$ python -q
>>> import numpy as np
>>> np.set_printoptions(precision=3, suppress=True, linewidth=120, sign=" ")
>>> def tidy(a):
...     return np.round(a, 3) + 0
... 
>>> K = np.load("w.npy")
>>> print(K)
[[-0.8 -0.6]
 [-0.6  0.8]]
>>> rng = np.random.default_rng(74045)
>>> z = rng.permutation(2)
>>> print(z)
[ 1  0]
>>> B = K[z][:, z]
>>> print(np.trace(B))
0.0
>>> print(B)
[[ 0.8 -0.6]
 [-0.6 -0.8]]
>>> u, v = K[0], K[1]
>>> print(u @ u)
1.0
>>> print(u @ v)
0.0
>>> p = (u @ v) / (u @ u) * u
>>> print(tidy(np.linalg.norm(u + v) ** 2 + np.linalg.norm(u - v) ** 2))
4.0
>>> print((v - p) @ u)
0.0
>>> x0 = np.array([3, 3])
>>> target = K @ x0
>>> print(tidy(target))
[-4.2  0.6]
>>> print(tidy(np.linalg.solve(K, 2 * target)))
[ 6.  6.]
>>> print(tidy(np.linalg.solve(K, target)))
[ 3.  3.]
>>> print(tidy(K @ K.T))
[[ 1.  0.]
 [ 0.  1.]]
>>> print(tidy(np.linalg.norm(K, axis=0)))
[ 1.  1.]
>>> x0 = np.array([2, 3])
>>> print(2 - np.linalg.matrix_rank(K - np.eye(2), tol=1e-8))
1
>>> print(tidy(np.abs(np.linalg.eigvals(K))))
[ 1.  1.]
>>> print(tidy(K.T @ (K @ x0)))
[ 2.  3.]
>>> print(tidy(np.sort(np.abs(np.degrees(np.angle(np.linalg.eigvals(K)))))))
[   0.  180.]
>>> print(tidy(np.linalg.det(K)))
-1.0
>>> print([p for p in range(1, 25) if np.allclose(np.linalg.matrix_power(K, p), np.eye(2))])
[2, 4, 6, 8, 10, 12, 14, 16, 18, 20, 22, 24]
>>> M = np.load("case10.npy")
>>> print(M)
[[ 2  1 -2]
 [ 2  1  0]
 [-1  0  1]]
>>> q, r_ = np.linalg.qr(M)
>>> print(np.trace(q @ q.T))
3.0
>>> print(tidy(np.abs(np.diag(r_))))
[ 3.     0.471  1.414]
>>> print(tidy(r_))
[[-3.    -1.333  1.667]
 [ 0.    -0.471 -0.471]
 [ 0.     0.    -1.414]]
>>> w, evecs = np.linalg.eig(M)
>>> print(tidy(w))
[ 3.562 -0.562  1.   ]
>>> print(tidy(M @ evecs[:, 0] - w[0] * evecs[:, 0]))
[ 0.  0.  0.]
>>> print(tidy(np.sort(np.linalg.eigvals(np.linalg.inv(M)))))
[-1.781  0.281  1.   ]
>>> print(tidy(np.sort(np.linalg.eigvals(M.T))))
[-0.562  1.     3.562]
>>> print(tidy(np.sort(np.linalg.eigvals(M @ M))))
[  0.315   1.     12.685]
>>> print(tidy(np.prod(w)))
-2.0
>>> def softmax(z):
...     e = np.exp(z - z.max(axis=-1, keepdims=True))
...     return e / e.sum(axis=-1, keepdims=True)
... 
>>> print(tidy(softmax(10 * M[2])))
[ 0.  0.  1.]
>>> scores = M @ M.T / np.sqrt(3)
>>> print(tidy(softmax(scores)[2] @ M))
[-0.653  0.116  0.829]
>>> print(softmax(scores).round(6).argmax(axis=1))
[ 0  0  2]
>>> A = np.loadtxt("run12.csv", delimiter=",")
>>> print(A)
[[ -6.033   8.947   7.033 -13.981]
 [ -0.012   6.027  -1.019 -16.006]
 [  2.047   4.993  -3.    -13.984]
 [ -2.02    3.97    4.004   0.001]]
>>> w, evecs = np.linalg.eigh(K)
>>> x0 = np.array([1, 0])
>>> print(x0 @ K @ x0)
-0.8
>>> print(tidy(evecs * np.abs(w) @ evecs.T))
[[ 1.  0.]
 [ 0.  1.]]
>>> print((np.sign(evecs[:, -1].round(6)) == np.sign(evecs[0, -1].round(6))).astype(int))
[ 1  0]
>>> x0 = np.array([0, 2, 0, 2])
>>> print(A * x0)
[[ -0.     17.894   0.    -27.962]
 [ -0.     12.054  -0.    -32.012]
 [  0.      9.986  -0.    -27.968]
 [ -0.      7.94    0.      0.002]]
>>> print(A @ np.eye(4)[3])
[-13.981 -16.006 -13.984   0.001]
>>> print(tidy(A @ np.ones(4)))
[ -4.034 -11.01   -9.944   5.955]
>>> u = np.array([2, 3, 2])
>>> print(np.convolve(A[1], u))
[ -0.024  12.018  16.019 -23.015 -50.056 -32.012]
>>> print(tidy(np.cross(A[1, :3], A[2, :3])))
[-12.993  -2.122 -12.397]
>>> w, evecs = np.linalg.eig(K)
>>> print(w)
[-1.  1.]
>>> print(tidy(np.sort(np.linalg.eigvals(K @ K))))
[ 1.  1.]
>>> m1 = np.array([[5.0, 1.0], [0.0, 5.0]])
>>> print(m1)
[[ 5.  1.]
 [ 0.  5.]]
>>> B = m1 / np.sqrt((m1 ** 2).mean(axis=1, keepdims=True))
>>> print(np.linalg.matrix_rank(m1 - m1.mean(axis=1, keepdims=True)))
1
>>> print(tidy(np.linalg.norm(B, axis=1)))
[ 1.414  1.414]
>>> print(m1 - m1.mean(axis=1, keepdims=True))
[[ 2.  -2. ]
 [-2.5  2.5]]
>>> z = rng.permutation(2)
>>> B = m1[:, z] * rng.choice([-1, 1], 2)
>>> print(B)
[[ 1.  5.]
 [ 5.  0.]]
>>> U, _, Vt = np.linalg.svd(m1.T @ B)
>>> print(tidy(np.linalg.lstsq(m1, B)[0]))
[[ 0.  1.]
 [ 1.  0.]]
>>> W1 = np.array([[1, 0, -2, 2, 0], [-1, 0, 2, 2, -1]])
>>> c = np.array([-2, 1, 1, -2, 3])
>>> hid = np.maximum(m1 @ W1 + c, 0)
>>> print((hid > 0).astype(int))
[[ 1  1  0  1  1]
 [ 0  1  1  1  0]]
>>> print(np.linalg.matrix_rank(hid))
2
>>> print(hid)
[[  2.   1.   0.  10.   2.]
 [  0.   1.  11.   8.   0.]]
>>> basis = np.array([[2, 1], [3, 4], [0, 1], [-2, 3], [-1, 4]])
>>> print(hid @ basis)
[[-15.  44.]
 [-13.  39.]]
